% ipython --no-banner

In [1]: import numpy as np

In [2]: from numpy import linalg as LA

In [3]: np.set_printoptions(precision=1, suppress=True, linewidth=160)

In [4]: def rnd(a):
   ...:     return np.round(a, 1) + 0
   ...: 

In [5]: W0 = np.loadtxt("arr.csv", delimiter=",")

In [6]: rnd(W0)
Out[6]: 
array([[ 0. ,  0. ,  0. ,  0. ],
       [ 0. ,  0. , -0.1,  0. ],
       [ 0. , -0.1,  0.9, -0.2],
       [ 0. ,  0. , -0.2,  0.1]])

In [7]: U, s, vt = LA.svd(W0)

In [8]: V = vt[:(s > 1e-8).sum()]

In [9]: rng = np.random.default_rng(465)

In [10]: x0 = W0[2] + 2 * W0[1] + rng.integers(2) * np.eye(4)[2]

In [11]: rnd(x0)
Out[11]: array([ 0. , -0.1,  0.8, -0.2])

In [12]: rnd(np.diag(V.T @ V))
Out[12]: array([0. , 0. , 0.9, 0.1])

In [13]: rnd(LA.norm(x0 - V.T @ V @ x0))
Out[13]: np.float64(0.0)

In [14]: np.allclose(V.T @ V @ x0, x0)
Out[14]: True

In [15]: r0, g = W0[0], W0[3]

In [16]: rnd(r0 @ r0)
Out[16]: np.float64(0.0)

In [17]: pr = (r0 @ g) / (r0 @ r0) * r0

In [18]: LA.matrix_rank(np.outer(r0, g))
Out[18]: np.int64(1)

In [19]: rnd(LA.norm(r0 + g) ** 2 + LA.norm(r0 - g) ** 2)
Out[19]: np.float64(0.1)

In [20]: rnd(np.outer(r0, g))
Out[20]: 
array([[0., 0., 0., 0.],
       [0., 0., 0., 0.],
       [0., 0., 0., 0.],
       [0., 0., 0., 0.]])

In [21]: w, V = LA.eigh(W0)

In [22]: np.abs(V[:, -1]).round(6).argmax()
Out[22]: np.int64(2)

In [23]: rnd(V.T @ V)
Out[23]: 
array([[1., 0., 0., 0.],
       [0., 1., 0., 0.],
       [0., 0., 1., 0.],
       [0., 0., 0., 1.]])

In [24]: rnd(np.abs(V[:, -1]))
Out[24]: array([0. , 0.1, 1. , 0.2])

In [25]: np.unique(w.round(6) + 0, return_counts=True)[1]
Out[25]: array([3, 1])

In [26]: rnd(w)
Out[26]: array([0., 0., 0., 1.])

In [27]: (w > 1e-8).sum(), (w < -1e-8).sum()
Out[27]: (np.int64(1), np.int64(0))

In [28]: rnd(V @ np.diag(w) @ V.T)
Out[28]: 
array([[ 0. ,  0. ,  0. ,  0. ],
       [ 0. ,  0. , -0.1,  0. ],
       [ 0. , -0.1,  0.9, -0.2],
       [ 0. ,  0. , -0.2,  0.1]])

In [29]: rk = LA.matrix_rank(W0)

In [30]: rk
Out[30]: np.int64(1)

In [31]: N = LA.svd(W0)[2][rk:].T

In [32]: np.allclose(W0 @ N, 0)
Out[32]: True

In [33]: [int(LA.matrix_rank(W0[:i])) for i in range(1, len(W0) + 1)]
Out[33]: [1, 1, 1, 1]

In [34]: N.shape
Out[34]: (4, 3)

In [35]: [int(LA.matrix_rank(np.delete(W0, i, axis=0))) for i in range(4)]
Out[35]: [1, 1, 1, 1]

In [36]: J = np.loadtxt("case14.csv", delimiter=",")

In [37]: J
Out[37]: 
array([[ -1.,   2.,  -2.,  -2.,   0.,   0.,   1.],
       [  1.,   4.,  -1.,  -1.,   2.,   2.,   1.],
       [  3.,   4.,   1.,   1.,   1.,   2.,   1.],
       [  2.,   5.,   0.,  -1.,   1.,   4.,   3.],
       [  1.,   5.,  -1.,  -2.,   3.,   4.,   4.],
       [  2.,   5.,   1.,  -1.,   2.,   3.,   4.],
       [  3.,   6.,   1.,  -1.,   3.,   3.,   5.],
       [  1.,   6.,  -1.,  -2.,   1.,   2.,   3.],
       [  3.,   7.,   1.,  -2.,  -1.,   2.,   4.],
       [  1.,   6.,   3.,   0.,  -1.,   1.,   4.],
       [  0.,   5.,   5.,   2.,  -2.,   2.,   6.],
       [  1.,   7.,   7.,   0.,  -1.,   3.,   8.],
       [  0.,   7.,   8.,   2.,   0.,   2.,  10.],
       [  0.,   5.,  10.,   3.,   0.,   1.,  12.],
       [ -1.,   6.,  11.,   1.,  -2.,   3.,  14.],
       [  0.,   5.,  13.,   3.,  -4.,   2.,  15.],
       [ -2.,   5.,  12.,   4.,  -3.,   4.,  14.],
       [ -2.,   6.,  14.,   5.,  -3.,   2.,  15.],
       [ -1.,   4.,  16.,   4.,  -2.,   0.,  13.],
       [ -2.,   4.,  14.,   4.,  -3.,   1.,  13.],
       [ -3.,   4.,  16.,   2.,  -4.,  -1.,  12.],
       [ -5.,   3.,  16.,   0.,  -6.,  -1.,  12.],
       [ -7.,   1.,  14.,   0.,  -8.,   0.,  10.],
       [ -6.,   3.,  12.,   0., -10.,   1.,  10.],
       [ -8.,   5.,  12.,  -2., -12.,   1.,  12.],
       [-10.,   4.,  12.,   0., -12.,   2.,  13.],
       [ -8.,   6.,  14.,   1., -12.,   2.,  14.],
       [ -7.,   8.,  13.,   1., -10.,   3.,  16.],
       [ -9.,   9.,  13.,   2., -12.,   5.,  15.],
       [-10.,  11.,  13.,   0., -14.,   5.,  14.],
       [-11.,  12.,  14.,  -1., -13.,   3.,  14.],
       [-12.,  13.,  13.,  -3., -15.,   3.,  16.],
       [-14.,  13.,  11.,  -2., -15.,   2.,  17.],
       [-16.,  15.,  11.,  -2., -16.,   3.,  15.],
       [-15.,  16.,  10.,   0., -14.,   4.,  17.]])

In [38]: cen = J - J.mean(axis=0)

In [39]: U, s, vt = LA.svd(cen, full_matrices=False)

In [40]: rnd((s ** 2).sum() ** 2 / (s ** 4).sum())
Out[40]: np.float64(1.7)

In [41]: rnd(np.abs(vt[-1]))
Out[41]: array([0.3, 0. , 0.4, 0.3, 0.4, 0.6, 0.3])

In [42]: np.searchsorted(np.cumsum(s ** 2) / (s ** 2).sum(), 0.9) + 1
Out[42]: np.int64(2)

In [43]: rnd(s ** 2 / (s ** 2).sum())
Out[43]: array([0.7, 0.2, 0.1, 0. , 0. , 0. , 0. ])

In [44]: (np.sign(U[:, 0]) == np.sign(U[0, 0])).astype(int)
Out[44]: array([1, 1, 1, 1, 1, 1, 1, 1, 1, 1, 1, 1, 1, 1, 1, 0, 0, 0, 0, 0, 0, 0, 0, 0, 0, 0, 0, 0, 0, 0, 0, 0, 0, 0, 0])

In [45]: rnd(vt[0] * np.sign(vt[0, np.abs(vt[0]).argmax()]))
Out[45]: array([ 0.5, -0.2, -0.5,  0. ,  0.5,  0. , -0.4])

In [46]: np.abs(vt[0]).argmax()
Out[46]: np.int64(4)

In [47]: np.abs(U[:, 0]).argmax()
Out[47]: np.int64(33)

In [48]: rnd(s)
Out[48]: array([62.2, 29.7, 16.4,  7.3,  6.5,  6. ,  4.2])

In [49]: Y = np.c_[J[:, :3] @ np.array([[0, -3, 0], [-8, 5, -9], [-4, -5, 3]]), np.array([3, 6, 3, 5, 2, 3, 8, 0, 5, 9, 8, 5, 2, 8, 0, 1, 4, 0, 7, 0, 5, 0, 6, 3, 7, 4, 1, 9, 8, 4, 4, 4, 3, 2, 6])]

In [50]: Y
Out[50]: 
array([[  -8.,   23.,  -24.,    3.],
       [ -28.,   22.,  -39.,    6.],
       [ -36.,    6.,  -33.,    3.],
       [ -40.,   19.,  -45.,    5.],
       [ -36.,   27.,  -48.,    2.],
       [ -44.,   14.,  -42.,    3.],
       [ -52.,   16.,  -51.,    8.],
       [ -44.,   32.,  -57.,    0.],
       [ -60.,   21.,  -60.,    5.],
       [ -60.,   12.,  -45.,    9.],
       [ -60.,    0.,  -30.,    8.],
       [ -84.,   -3.,  -42.,    5.],
       [ -88.,   -5.,  -39.,    2.],
       [ -80.,  -25.,  -15.,    8.],
       [ -92.,  -22.,  -21.,    0.],
       [ -92.,  -40.,   -6.,    1.],
       [ -88.,  -29.,   -9.,    4.],
       [-104.,  -34.,  -12.,    0.],
       [ -96.,  -57.,   12.,    7.],
       [ -88.,  -44.,    6.,    0.],
       [ -96.,  -51.,   12.,    5.],
       [ -88.,  -50.,   21.,    0.],
       [ -64.,  -44.,   33.,    6.],
       [ -72.,  -27.,    9.,    3.],
       [ -88.,  -11.,   -9.,    7.],
       [ -80.,  -10.,    0.,    4.],
       [-104.,  -16.,  -12.,    1.],
       [-116.,   -4.,  -33.,    9.],
       [-124.,    7.,  -42.,    8.],
       [-140.,   20.,  -60.,    4.],
       [-152.,   23.,  -66.,    4.],
       [-156.,   36.,  -78.,    4.],
       [-148.,   52.,  -84.,    3.],
       [-164.,   68., -102.,    2.],
       [-168.,   75., -114.,    6.]])

In [51]: LA.matrix_rank(Y)
Out[51]: np.int64(4)

In [52]: rnd(LA.lstsq(J, Y[:, 0])[0])
Out[52]: array([ 0., -8., -4.,  0.,  0.,  0.,  0.])

In [53]: cen = (J - J.mean(axis=0)) / J.std(axis=0)

In [54]: np.argwhere(np.abs(cen) > 2)
Out[54]: 
array([[17,  3],
       [20,  5],
       [21,  5],
       [33,  0],
       [33,  1],
       [34,  0],
       [34,  1]])

In [55]: rnd(cen.std(axis=0))
Out[55]: array([1., 1., 1., 1., 1., 1., 1.])

In [56]: beta = LA.lstsq(np.delete(cen, 6, axis=1), cen[:, 6])[0]

In [57]: rnd(1 - np.var(cen[:, 6] - np.delete(cen, 6, axis=1) @ beta))
Out[57]: np.float64(0.9)

In [58]: lab = rng.permutation(7)

In [59]: Y = J[:, lab] * rng.choice([-1, 1], 7)

In [60]: Y
Out[60]: 
array([[ -0.,   1.,  -2.,   1.,   0.,  -2.,  -2.],
       [ -2.,   1.,  -4.,  -1.,   2.,  -1.,  -1.],
       [ -2.,   1.,  -4.,  -3.,   1.,   1.,   1.],
       [ -4.,   3.,  -5.,  -2.,   1.,  -1.,   0.],
       [ -4.,   4.,  -5.,  -1.,   3.,  -2.,  -1.],
       [ -3.,   4.,  -5.,  -2.,   2.,  -1.,   1.],
       [ -3.,   5.,  -6.,  -3.,   3.,  -1.,   1.],
       [ -2.,   3.,  -6.,  -1.,   1.,  -2.,  -1.],
       [ -2.,   4.,  -7.,  -3.,  -1.,  -2.,   1.],
       [ -1.,   4.,  -6.,  -1.,  -1.,   0.,   3.],
       [ -2.,   6.,  -5.,  -0.,  -2.,   2.,   5.],
       [ -3.,   8.,  -7.,  -1.,  -1.,   0.,   7.],
       [ -2.,  10.,  -7.,  -0.,   0.,   2.,   8.],
       [ -1.,  12.,  -5.,  -0.,   0.,   3.,  10.],
       [ -3.,  14.,  -6.,   1.,  -2.,   1.,  11.],
       [ -2.,  15.,  -5.,  -0.,  -4.,   3.,  13.],
       [ -4.,  14.,  -5.,   2.,  -3.,   4.,  12.],
       [ -2.,  15.,  -6.,   2.,  -3.,   5.,  14.],
       [ -0.,  13.,  -4.,   1.,  -2.,   4.,  16.],
       [ -1.,  13.,  -4.,   2.,  -3.,   4.,  14.],
       [  1.,  12.,  -4.,   3.,  -4.,   2.,  16.],
       [  1.,  12.,  -3.,   5.,  -6.,   0.,  16.],
       [ -0.,  10.,  -1.,   7.,  -8.,   0.,  14.],
       [ -1.,  10.,  -3.,   6., -10.,   0.,  12.],
       [ -1.,  12.,  -5.,   8., -12.,  -2.,  12.],
       [ -2.,  13.,  -4.,  10., -12.,   0.,  12.],
       [ -2.,  14.,  -6.,   8., -12.,   1.,  14.],
       [ -3.,  16.,  -8.,   7., -10.,   1.,  13.],
       [ -5.,  15.,  -9.,   9., -12.,   2.,  13.],
       [ -5.,  14., -11.,  10., -14.,   0.,  13.],
       [ -3.,  14., -12.,  11., -13.,  -1.,  14.],
       [ -3.,  16., -13.,  12., -15.,  -3.,  13.],
       [ -2.,  17., -13.,  14., -15.,  -2.,  11.],
       [ -3.,  15., -15.,  16., -16.,  -2.,  11.],
       [ -4.,  17., -16.,  15., -14.,   0.,  10.]])

In [61]: U, _, vt = LA.svd(J.T @ Y)

In [62]: lab
Out[62]: array([5, 6, 1, 0, 4, 3, 2])

In [63]: rnd(U @ vt)
Out[63]: 
array([[ 0.,  0.,  0., -1.,  0.,  0.,  0.],
       [ 0.,  0., -1.,  0.,  0.,  0.,  0.],
       [ 0.,  0.,  0.,  0.,  0.,  0.,  1.],
       [ 0.,  0.,  0.,  0.,  0.,  1.,  0.],
       [ 0.,  0.,  0.,  0.,  1.,  0.,  0.],
       [-1.,  0.,  0.,  0.,  0.,  0.,  0.],
       [ 0.,  1.,  0.,  0.,  0.,  0.,  0.]])
